$ python -q
>>> import numpy as np
>>> np.set_printoptions(precision=4, suppress=True, linewidth=200, sign=" ")
>>> E = np.loadtxt("x.csv", delimiter=",")
>>> E
array([[ 0.4   , -0.7   ,  1.2397, -1.1   ],
       [-1.1   , -1.3   , -3.2972, -1.5   ],
       [ 2.    , -1.4   ,  6.0346, -0.2   ],
       [-1.2   , -1.    , -3.6109, -2.1   ],
       [-0.1   , -0.8   , -0.3023,  0.2   ],
       [ 1.3   , -0.2   ,  3.8888,  0.2   ],
       [-0.1   ,  1.3   , -0.2995,  0.7   ],
       [-2.2   ,  0.3   , -6.5707,  1.    ],
       [ 0.2   ,  0.9   ,  0.6159,  0.3   ],
       [-1.5   , -1.4   , -4.5261,  1.    ],
       [ 0.5   , -0.7   ,  1.5236, -1.5   ],
       [ 0.1   ,  0.3   ,  0.2545,  1.2   ],
       [ 0.9   , -0.3   ,  2.6883, -1.    ],
       [-0.5   , -1.1   , -1.4567,  1.8   ],
       [ 1.    ,  0.9   ,  2.992 , -1.1   ],
       [-0.4   , -1.9   , -1.1599, -1.1   ],
       [ 0.3   , -0.2   ,  0.9148,  0.1   ],
       [ 1.3   , -0.6   ,  3.8974,  1.8   ],
       [-2.2   , -0.8   , -6.6033, -0.7   ],
       [ 1.4   ,  0.9   ,  4.1938,  0.1   ],
       [ 0.2   ,  1.1   ,  0.6208, -0.6   ],
       [-0.8   , -0.8   , -2.4071,  0.8   ],
       [-1.3   , -0.3   , -3.9025, -1.2   ]])
>>> u = np.array([0, 1, 2])
>>> np.correlate(E[8], E[11], "full")
array([ 0.24  ,  1.1309,  1.0281,  0.8067,  0.3511,  0.1516,  0.03  ])
>>> np.polyval(u, E[8])
array([ 2.2   ,  2.9   ,  2.6159,  2.3   ])
>>> np.cross(E[8, :3], E[11, :3])
array([ 0.0443,  0.0107, -0.03  ])
>>> m1 = np.minimum.outer(np.arange(1, 6), np.arange(1, 6)) * -3
>>> m1
array([[ -3,  -3,  -3,  -3,  -3],
       [ -3,  -6,  -6,  -6,  -6],
       [ -3,  -6,  -9,  -9,  -9],
       [ -3,  -6,  -9, -12, -12],
       [ -3,  -6,  -9, -12, -15]])
>>> [round(float(np.linalg.det(m1[:i, :i])), 2) + 0 for i in range(1, 6)]
[-3.0, 9.0, -27.0, 81.0, -243.0]
>>> np.all(np.linalg.eigvalsh(m1) > 0)
np.False_
>>> Q, _ = np.linalg.qr(np.array([[-0.2, -0.4, 1.0, 1.1],
...     [0.3, -1.2, 0.1, -0.3],
...     [0.1, 0.1, 0.5, -2.0],
...     [-0.4, -0.6, -1.2, -0.1]]))
>>> data = -3 * Q
>>> data
array([[ 1.0954,  0.8984,  2.6159,  0.3874],
       [-1.6432,  2.5027, -0.1807,  0.0628],
       [-0.5477, -0.2353,  0.7319, -2.8476],
       [ 2.1909,  1.369 , -1.2605, -0.8585]])
>>> round(data[:, 3] @ data[:, 0], 4)
np.float64(-0.0)
>>> np.round(data @ data.T, 4) + 0
array([[ 9.,  0.,  0.,  0.],
       [ 0.,  9.,  0.,  0.],
       [ 0.,  0.,  9.,  0.],
       [ 0.,  0.,  0.,  9.]])
>>> np.linalg.svd(data, compute_uv=False)
array([ 3.,  3.,  3.,  3.])
>>> np.linalg.norm(data, axis=0)
array([ 3.,  3.,  3.,  3.])
>>> M = np.load("mat.npy")
>>> M
array([[-1. , -0.1, -0.8, -1.2],
       [ 0. ,  0.9, -0.5,  0.8],
       [-0.2,  0.1, -0.4, -1. ],
       [ 0.1,  0. ,  0.5, -0.5],
       [-0.5, -0.9, -0.5,  1.8]])
>>> M @ M
Traceback (most recent call last):
  File "<python-input-21>", line 1, in <module>
    M @ M
    ~~^~~
ValueError: matmul: Input operand 1 has a mismatch in its core dimension 0, with gufunc signature (n?,k),(k,m?)->(n?,m?) (size 5 is different from 4)
>>> cov = M.T @ M
>>> np.linalg.eigvalsh(cov)[::-1]
array([ 6.7483,  2.7476,  1.4931,  0.0711])
>>> np.linalg.matrix_rank(cov)
np.int64(4)
>>> cov
array([[ 1.3 ,  0.53,  1.18,  0.45],
       [ 0.53,  1.64,  0.04, -0.88],
       [ 1.18,  0.04,  1.55, -0.19],
       [ 0.45, -0.88, -0.19,  6.57]])
>>> np.linalg.svd(M, compute_uv=False) ** 2
array([ 6.7483,  2.7476,  1.4931,  0.0711])
>>> hat = M @ np.linalg.solve(M.T @ M, M.T)
>>> np.diag(hat)
array([ 0.9579,  0.957 ,  0.622 ,  0.5522,  0.9109])
>>> np.round(hat @ M[:, 0], 4) + 0
array([-1. ,  0. , -0.2,  0.1, -0.5])
>>> np.trace(hat)
np.float64(4.0)
>>> np.round(np.linalg.eigvalsh(hat), 4) + 0
array([ 0.,  1.,  1.,  1.,  1.])
>>> vec = np.array([3, 2, 2, 1])
>>> y = M @ vec
>>> y
array([-6. ,  1.6, -2.2,  0.8, -2.5])
>>> np.round(np.linalg.pinv(M) @ M, 4) + 0
array([[ 1.,  0.,  0.,  0.],
       [ 0.,  1.,  0.,  0.],
       [ 0.,  0.,  1.,  0.],
       [ 0.,  0.,  0.,  1.]])
>>> rng = np.random.default_rng(795)
>>> y = y + 0.1 * rng.normal(size=5)
>>> y
array([-5.9797,  1.6337, -2.2042,  0.8178, -2.6254])
>>> c, *_ = np.linalg.lstsq(M, y)
>>> np.round(M.T @ (y - M @ c), 4) + 0
array([ 0.,  0.,  0.,  0.])
>>> round(np.linalg.norm(y - M @ c), 4)
np.float64(0.0253)
>>> X = np.load("run0.npy")
>>> X
array([[ 0,  1,  1],
       [ 1,  0,  1],
       [ 1,  1,  0]])
>>> ev, V = np.linalg.eigh(X)
>>> ev.sum(), np.trace(X)
(np.float64(0.0), np.int64(0))
>>> np.round(V.T @ X @ V, 4) + 0
array([[-1.,  0.,  0.],
       [ 0., -1.,  0.],
       [ 0.,  0.,  2.]])
>>> np.unique(ev.round(6) + 0, return_counts=True)[1]
array([ 2,  1])
>>> np.linalg.eigvalsh(X + 2 * np.eye(3))
array([ 1.,  1.,  4.])
>>> u, r1 = X[2], X[1]
>>> u @ u
np.int64(2)
>>> p = (u @ r1) / (u @ u) * u
>>> p
array([ 0.5,  0.5,  0. ])
>>> round(float(np.linalg.norm(u + r1) ** 2 + np.linalg.norm(u - r1) ** 2), 4)
8.0
>>> np.linalg.matrix_rank(np.outer(u, r1))
np.int64(1)
>>> mat = np.load("m.npy")
>>> mat
array([[ 2,  0,  1,  2,  1],
       [ 1,  2,  0,  1,  2],
       [ 2,  1,  2,  0,  1],
       [ 1,  2,  1,  2,  0],
       [ 0,  1,  2,  1,  2]])
>>> Q, r_ = np.linalg.qr(mat)
>>> np.trace(Q @ Q.T)
np.float64(5.0)
>>> np.allclose(r_.T @ r_, mat.T @ mat)
True
>>> np.round(Q.T @ Q, 4) + 0
array([[ 1.,  0.,  0.,  0.,  0.],
       [ 0.,  1.,  0.,  0.,  0.],
       [ 0.,  0.,  1.,  0.,  0.],
       [ 0.,  0.,  0.,  1.,  0.],
       [ 0.,  0.,  0.,  0.,  1.]])
>>> np.abs(np.diag(r_))
array([ 3.1623,  2.5298,  2.1433,  1.9631,  1.9608])
